% python3 -q
>>> import numpy as np
>>> np.set_printoptions(precision=2, suppress=True, linewidth=120)
>>> def tidy(a):
...     return np.round(a, 2) + 0
... 
>>> other = np.array([[0, 1, 1, 2, 3], [-1, -2, 3, 3, 0]])
>>> mat = np.block([[np.zeros((2, 2)), other], [other.T, np.zeros((5, 5))]])
>>> mat
array([[ 0.,  0.,  0.,  1.,  1.,  2.,  3.],
       [ 0.,  0., -1., -2.,  3.,  3.,  0.],
       [ 0., -1.,  0.,  0.,  0.,  0.,  0.],
       [ 1., -2.,  0.,  0.,  0.,  0.,  0.],
       [ 1.,  3.,  0.,  0.,  0.,  0.,  0.],
       [ 2.,  3.,  0.,  0.,  0.,  0.,  0.],
       [ 3.,  0.,  0.,  0.,  0.,  0.,  0.]])
>>> U, sig, Vt = np.linalg.svd(mat)
>>> np.argmax(sig[:-1] / (sig[1:] + 1e-6)) + 1
np.int64(4)
>>> other = U[:, :4] @ np.diag(sig[:4]) @ Vt[:4]
>>> np.linalg.matrix_rank(mat, rtol=0.05)
np.int64(4)
>>> np.linalg.matrix_rank(other)
np.int64(4)
>>> U, sig, Vt = np.linalg.svd(mat)
>>> evecs = Vt[:(sig > 1e-8).sum()]
>>> rng = np.random.default_rng(542)
>>> x0 = mat[0] + -1 * mat[3] + rng.integers(2) * np.eye(7)[5]
>>> x0
array([-1.,  2.,  0.,  1.,  1.,  3.,  3.])
>>> tidy(np.linalg.norm(x0 - evecs.T @ evecs @ x0))
np.float64(0.72)
>>> tidy(np.diag(evecs.T @ evecs))
array([1.  , 1.  , 0.05, 0.38, 0.39, 0.48, 0.7 ])
>>> tidy(evecs.T @ evecs)
array([[ 1.  ,  0.  ,  0.  ,  0.  ,  0.  ,  0.  ,  0.  ],
       [ 0.  ,  1.  ,  0.  ,  0.  ,  0.  ,  0.  ,  0.  ],
       [ 0.  ,  0.  ,  0.05,  0.13, -0.13, -0.1 ,  0.07],
       [ 0.  ,  0.  ,  0.13,  0.38, -0.25, -0.13,  0.38],
       [ 0.  ,  0.  , -0.13, -0.25,  0.39,  0.4 ,  0.02],
       [ 0.  ,  0.  , -0.1 , -0.13,  0.4 ,  0.48,  0.25],
       [ 0.  ,  0.  ,  0.07,  0.38,  0.02,  0.25,  0.7 ]])
>>> np.linalg.matrix_rank(mat, rtol=0.1)
np.int64(4)
>>> tidy(np.linalg.norm(mat, 2) / np.linalg.norm(mat))
np.float64(0.6)
>>> np.linalg.cond(mat) > 100
np.True_
>>> [round(float(x), 2) for x in np.linalg.svd(mat, compute_uv=False)[:3]]
[5.2, 5.2, 3.31]
>>> rk = np.linalg.matrix_rank(mat)
>>> rk
np.int64(4)
>>> ns = np.linalg.svd(mat)[2][rk:].T
>>> np.linalg.matrix_rank(mat.T @ mat), np.linalg.matrix_rank(mat @ mat.T)
(np.int64(4), np.int64(4))
>>> tidy(ns @ ns.T)
array([[ 0.  ,  0.  ,  0.  ,  0.  ,  0.  ,  0.  ,  0.  ],
       [ 0.  ,  0.  ,  0.  ,  0.  ,  0.  ,  0.  ,  0.  ],
       [ 0.  ,  0.  ,  0.95, -0.12,  0.13,  0.1 , -0.07],
       [ 0.  ,  0.  , -0.12,  0.63,  0.25,  0.13, -0.37],
       [ 0.  ,  0.  ,  0.13,  0.25,  0.61, -0.4 , -0.02],
       [ 0.  ,  0.  ,  0.1 ,  0.13, -0.4 ,  0.52, -0.25],
       [ 0.  ,  0.  , -0.07, -0.37, -0.02, -0.25,  0.3 ]])
>>> ns.shape
(7, 3)
>>> X = np.load("case9.npy")
>>> X
array([[2, 0, 0, 0, 0, 0, 0],
       [0, 0, 0, 0, 0, 0, 0],
       [0, 0, 1, 0, 0, 0, 0],
       [0, 0, 0, 0, 0, 0, 0],
       [0, 0, 0, 0, 0, 0, 0],
       [0, 0, 0, 0, 0, 2, 0],
       [0, 0, 0, 0, 0, 0, 2]])
>>> np.linalg.cond(X) > 100
np.True_
>>> X @ X
array([[4, 0, 0, 0, 0, 0, 0],
       [0, 0, 0, 0, 0, 0, 0],
       [0, 0, 1, 0, 0, 0, 0],
       [0, 0, 0, 0, 0, 0, 0],
       [0, 0, 0, 0, 0, 0, 0],
       [0, 0, 0, 0, 0, 4, 0],
       [0, 0, 0, 0, 0, 0, 4]])
>>> tidy(np.linalg.det(X))
np.float64(0.0)
>>> other = np.array([[0, 0, 0, 1, 0, 2, 3],
...     [0, 3, 1, 0, 1, 1, 2],
...     [0, 0, 3, 1, 3, 0, 3],
...     [2, 1, 0, 3, 2, 2, 2],
...     [3, 1, 1, 3, 1, 3, 1],
...     [1, 1, 1, 1, 2, 2, 2],
...     [1, 2, 1, 2, 2, 3, 2]])
>>> F = np.triu(other)
>>> F
array([[0, 0, 0, 1, 0, 2, 3],
       [0, 3, 1, 0, 1, 1, 2],
       [0, 0, 3, 1, 3, 0, 3],
       [0, 0, 0, 3, 2, 2, 2],
       [0, 0, 0, 0, 1, 3, 1],
       [0, 0, 0, 0, 0, 2, 2],
       [0, 0, 0, 0, 0, 0, 2]])
>>> F @ F
array([[ 0,  0,  0,  3,  2,  6, 12],
       [ 0,  9,  6,  1,  7,  8, 16],
       [ 0,  0,  9,  6, 14, 11, 20],
       [ 0,  0,  0,  9,  8, 16, 16],
       [ 0,  0,  0,  0,  1,  9,  9],
       [ 0,  0,  0,  0,  0,  4,  8],
       [ 0,  0,  0,  0,  0,  0,  4]])
>>> np.linalg.matrix_rank(F - F[0, 0] * np.eye(7))
np.int64(6)
>>> [int(np.linalg.matrix_rank(np.linalg.matrix_power(F, p))) for p in range(1, 8)]
[6, 6, 6, 6, 6, 6, 6]
>>> np.prod(np.diag(F)), tidy(np.linalg.det(F))
(np.int64(0), np.float64(0.0))
